% ipython --no-banner

In [1]: import numpy as np

In [2]: np.set_printoptions(suppress=True, linewidth=140)

In [3]: def tidy(a):
   ...:     return np.round(a, 2) + 0
   ...: 

In [4]: mat = np.load("w.npy")

In [5]: mat
Out[5]: 
array([[ 0, -1,  4, -1,  3, -3, -5, -1,  4,  4, -3, -1],
       [ 2, -2,  3,  5,  1,  0,  0, -4,  3, -5,  1, -4],
       [ 1,  5,  2,  2, -3, -1, -4, -4, -4, -5, -3, -4],
       [-5,  1,  4,  5, -3,  2,  1,  2,  0,  4, -4, -1],
       [-1, -5, -2, -5, -1, -2,  2, -3,  1, -4,  0,  4],
       [ 4,  5,  4,  1,  2,  3, -1,  1,  1, -1, -1, -5],
       [ 2,  4, -3,  3, -1,  5,  5, -3,  5,  1,  3,  1],
       [-5,  2,  4,  5,  1, -1,  1, -5, -3,  1,  0, -5],
       [ 4, -3, -4,  0,  2,  1, -1,  3,  1,  1,  4, -2],
       [ 0, -4, -5,  2,  5,  3,  4,  4, -4, -2,  4, -1],
       [-1, -5, -2, -5, -1, -2,  2, -3,  1, -4,  0,  4],
       [ 1, -4,  0,  4, -2,  2,  2, -1, -1,  5, -2, -3]])

In [6]: rank = np.linalg.matrix_rank(mat)

In [7]: print(rank)
11

In [8]: N = np.linalg.svd(mat)[2][rank:].T

In [9]: tidy(mat @ N)
Out[9]: 
array([[0.],
       [0.],
       [0.],
       [0.],
       [0.],
       [0.],
       [0.],
       [0.],
       [0.],
       [0.],
       [0.],
       [0.]])

In [10]: np.linalg.matrix_rank(mat.T @ mat), np.linalg.matrix_rank(mat @ mat.T)
Out[10]: (np.int64(11), np.int64(11))

In [11]: print([int(np.linalg.matrix_rank(mat[:i])) for i in range(1, len(mat) + 1)])
[1, 2, 3, 4, 5, 6, 7, 8, 9, 10, 10, 11]

In [12]: A = np.loadtxt("m.csv", delimiter=",")

In [13]: print(A)
[[-1.  2.  2.  0. -2.  0.  0. -1.  0.]
 [ 0. -1.  0. -2.  1.  0.  0. -1.  2.]
 [ 0.  0. -2.  1.  0.  2.  2. -2.  0.]
 [ 0.  0.  0.  0.  0. -2. -2.  0.  0.]
 [ 0.  0.  0.  0. -1. -2. -2. -1.  1.]
 [ 0.  0.  0.  0.  0.  1.  1.  2.  2.]
 [ 0.  0.  0.  0.  0.  0. -1.  2.  1.]
 [ 0.  0.  0.  0.  0.  0.  0. -2. -1.]
 [ 0.  0.  0.  0.  0.  0.  0.  0.  1.]]

In [14]: W1 = np.array([[-1, -1, 0],
    ...:     [-2, -2, -2],
    ...:     [-3, 0, -1],
    ...:     [3, 3, -2],
    ...:     [1, 3, 2],
    ...:     [-2, -3, -1],
    ...:     [1, 2, 3],
    ...:     [-1, -3, 0],
    ...:     [-2, 3, 2]])

In [15]: beta = np.array([-1, 3, 2])

In [16]: act = np.maximum(A @ W1 + beta, 0)

In [17]: print((act > 0).astype(int))
[[0 0 0]
 [0 1 1]
 [1 1 1]
 [1 1 0]
 [0 1 0]
 [0 1 1]
 [0 0 1]
 [1 1 0]
 [0 1 1]]

In [18]: np.linalg.matrix_rank(act)
Out[18]: np.int64(3)

In [19]: W2 = np.array([[-2, -2], [-1, 3], [1, 3]])

In [20]: act @ W2
Out[20]: 
array([[  0.,   0.],
       [  3.,  75.],
       [-20.,  32.],
       [ -7.,  13.],
       [ -8.,  24.],
       [  6.,  30.],
       [  1.,   3.],
       [-12.,  12.],
       [ -2.,  30.]])

In [21]: print(W1 @ W2)
[[  3  -1]
 [  4  -8]
 [  5   3]
 [-11  -3]
 [ -3  13]
 [  6  -8]
 [ -1  13]
 [  5  -7]
 [  3  19]]

In [22]: (act @ W2).round(6).argmax(axis=1)
Out[22]: array([0, 1, 1, 1, 1, 1, 1, 1, 1])

In [23]: np.prod(np.diag(A)), tidy(np.linalg.det(A))
Out[23]: (np.float64(0.0), np.float64(0.0))

In [24]: np.linalg.matrix_rank(A - A[0, 0] * np.eye(9))
Out[24]: np.int64(8)

In [25]: tidy(np.sort(np.linalg.eigvals(A)))
Out[25]: array([-2., -2., -1., -1., -1., -1.,  0.,  1.,  1.])
